$ python -q
>>> import numpy as np
>>> import numpy.linalg as la
>>> np.set_printoptions(precision=3, suppress=True, linewidth=100)
>>> tidy = lambda a: np.round(a, 3) + 0
>>> J = np.load("out4.npy")
>>> J
array([[0, 4],
       [4, 0]])
>>> evals, V = la.eig(J)
>>> J @ V[:, 0] - evals[0] * V[:, 0]
array([0., 0.])
>>> np.prod(evals)
np.float64(-16.0)
>>> print(tidy(np.sort(la.eigvals(J.T))))
[-4.  4.]
>>> tidy(np.sort(la.eigvals(la.inv(J))))
array([-0.25,  0.25])
>>> tidy(np.sort(la.eigvals(J @ J)))
array([16., 16.])
>>> x0 = np.array([3, 1])
>>> target = J @ x0
>>> c, lr = np.zeros(2), 1 / la.norm(J, 2) ** 2
>>> for i in range(15):
...     c -= lr * J.T @ (J @ c - target)
...     if i % 5 == 0: print(i, round(la.norm(J @ c - target), 3))
... 
0 0.0
5 0.0
10 0.0
>>> print(tidy(la.cond(J)))
1.0
>>> c
array([3., 1.])
>>> X = np.load("arr.npy")
>>> X
array([[0, 0, 1],
       [0, 0, 1],
       [0, 0, 0],
       [0, 0, 2]])
>>> # row 1 repeats row 0
>>> left, s, vt = la.svd(X)
>>> V = vt[:(s > 1e-8).sum()]
>>> rng = np.random.default_rng(62)
>>> x0 = X[1] + 5 * X[3] + rng.integers(2) * np.eye(3)[1]
>>> x0
array([ 0.,  0., 11.])
>>> np.allclose(V.T @ V @ x0, x0)
True
>>> la.matrix_rank(np.vstack([X, x0]))
np.int64(1)
>>> tidy(la.norm(x0 - V.T @ V @ x0))
np.float64(0.0)
>>> W1 = np.array([[3, 9], [4, 2], [0, 9]])
>>> c = np.array([-1, -1])
>>> act = np.maximum(X @ W1 + c, 0)
>>> (act > 0).mean(axis=0)
array([0.  , 0.75])
>>> print((act > 0).astype(int))
[[0 1]
 [0 1]
 [0 0]
 [0 1]]
>>> act
array([[ 0,  8],
       [ 0,  8],
       [ 0,  0],
       [ 0, 17]])
>>> Z = np.array([[0, 3, -4], [1, 0, -1]])
>>> act @ Z
array([[  8,   0,  -8],
       [  8,   0,  -8],
       [  0,   0,   0],
       [ 17,   0, -17]])
>>> (act @ Z).round(6).argmax(axis=1)
array([0, 0, 0, 0])
>>> W1 @ Z
array([[  9,   9, -21],
       [  2,  12, -18],
       [  9,   0,  -9]])
>>> def softmax(z):
...     e = np.exp(z - z.max(axis=-1, keepdims=True))
...     return e / e.sum(axis=-1, keepdims=True)
... 
>>> print(tidy(softmax(10 * X[1])))
[0. 0. 1.]
>>> softmax(X).sum(axis=1)
array([1., 1., 1., 1.])
>>> tidy(softmax(X[1] + 5))
array([0.212, 0.212, 0.576])
>>> scores = X @ X.T / np.sqrt(3)
>>> softmax(scores).round(6).argmax(axis=1)
array([3, 3, 0, 3])
>>> tidy(softmax(scores)[1] @ X)
array([0.   , 0.   , 1.281])
>>> tidy(la.norm(X[2] - X[3]))
np.float64(2.0)
>>> tidy(la.norm(X, 2))
np.float64(2.449)
>>> feats = np.load("a.npy")
>>> feats
array([[ 10.8  ,  -2.64 , -12.243],
       [  9.729,  -3.379, -12.268],
       [  9.198,  -2.281, -11.467],
       [-13.676, -31.294,  -6.031],
       [  9.008,  -4.171, -11.68 ],
       [ 11.659,  -0.939, -13.588],
       [  9.32 ,  -3.704, -13.531],
       [-15.381, -31.063,  -7.162],
       [  9.631,  -1.216, -11.976],
       [  8.716,  -4.782, -12.365],
       [-13.849, -29.6  ,  -7.355]])
>>> la.rank(feats)
Traceback (most recent call last):
  File "<python-input-50>", line 1, in <module>
    la.rank(feats)
    ^^^^^^^
AttributeError: module 'numpy.linalg' has no attribute 'rank'
>>> tidy(la.norm(feats))
np.float64(75.222)
>>> tidy(feats.mean(axis=0))
array([  3.196, -10.461, -10.879])
>>> np.abs(feats).max()
np.float64(31.294)
>>> print(la.matrix_rank(feats))
3
>>> tidy(la.svd(feats, compute_uv=False))
array([60.065, 45.242,  1.956])
>>> print(tidy(feats.sum(axis=1)))
[ -4.083  -5.918  -4.55  -51.001  -6.843  -2.868  -7.915 -53.606  -3.561  -8.431 -50.804]
>>> A = np.load("w.npy")
>>> print(A)
[[ 5. -5. -3. -3.]
 [-3.  3. -3.  0.]
 [-5.  5.  3.  3.]
 [ 6. -6.  0. -1.]]
>>> # rank 3
>>> rank = la.matrix_rank(A)
>>> rank
np.int64(3)
>>> N = la.svd(A)[2][rank:].T
>>> [int(la.matrix_rank(A[:, :j + 1])) for j in range(4)]
[1, 1, 2, 3]
>>> print([int(la.matrix_rank(np.delete(A, i, axis=0))) for i in range(4)])
[3, 2, 3, 2]
>>> tidy(A @ N)
array([[0.],
       [0.],
       [0.],
       [0.]])
>>> tidy(N[:, 0] / N[np.abs(N[:, 0]).round(6).argmax(), 0])
array([1., 1., 0., 0.])
>>> M2 = A[0, 0] * A[1:] - np.outer(A[1:, 0], A[0])
>>> M2
array([[  0.,   0., -24.,  -9.],
       [  0.,   0.,   0.,   0.],
       [  0.,   0.,  18.,  13.]])
>>> la.matrix_rank(M2), la.matrix_rank(A)
(np.int64(2), np.int64(3))
>>> A[:, 0] / A[0, 0]
array([ 1. , -0.6, -1. ,  1.2])
>>> left, s, vt = la.svd(M2)
>>> V = vt[:(s > 1e-8).sum()]
>>> x0 = M2[0] + 3 * M2[1] + rng.integers(2) * np.eye(4)[1]
>>> x0
array([  0.,   1., -24.,  -9.])
>>> tidy(V.T @ V)
array([[0., 0., 0., 0.],
       [0., 0., 0., 0.],
       [0., 0., 1., 0.],
       [0., 0., 0., 1.]])
>>> tidy(np.diag(V.T @ V))
array([0., 0., 1., 1.])
>>> tidy(la.norm(x0 - V.T @ V @ x0))
np.float64(1.0)
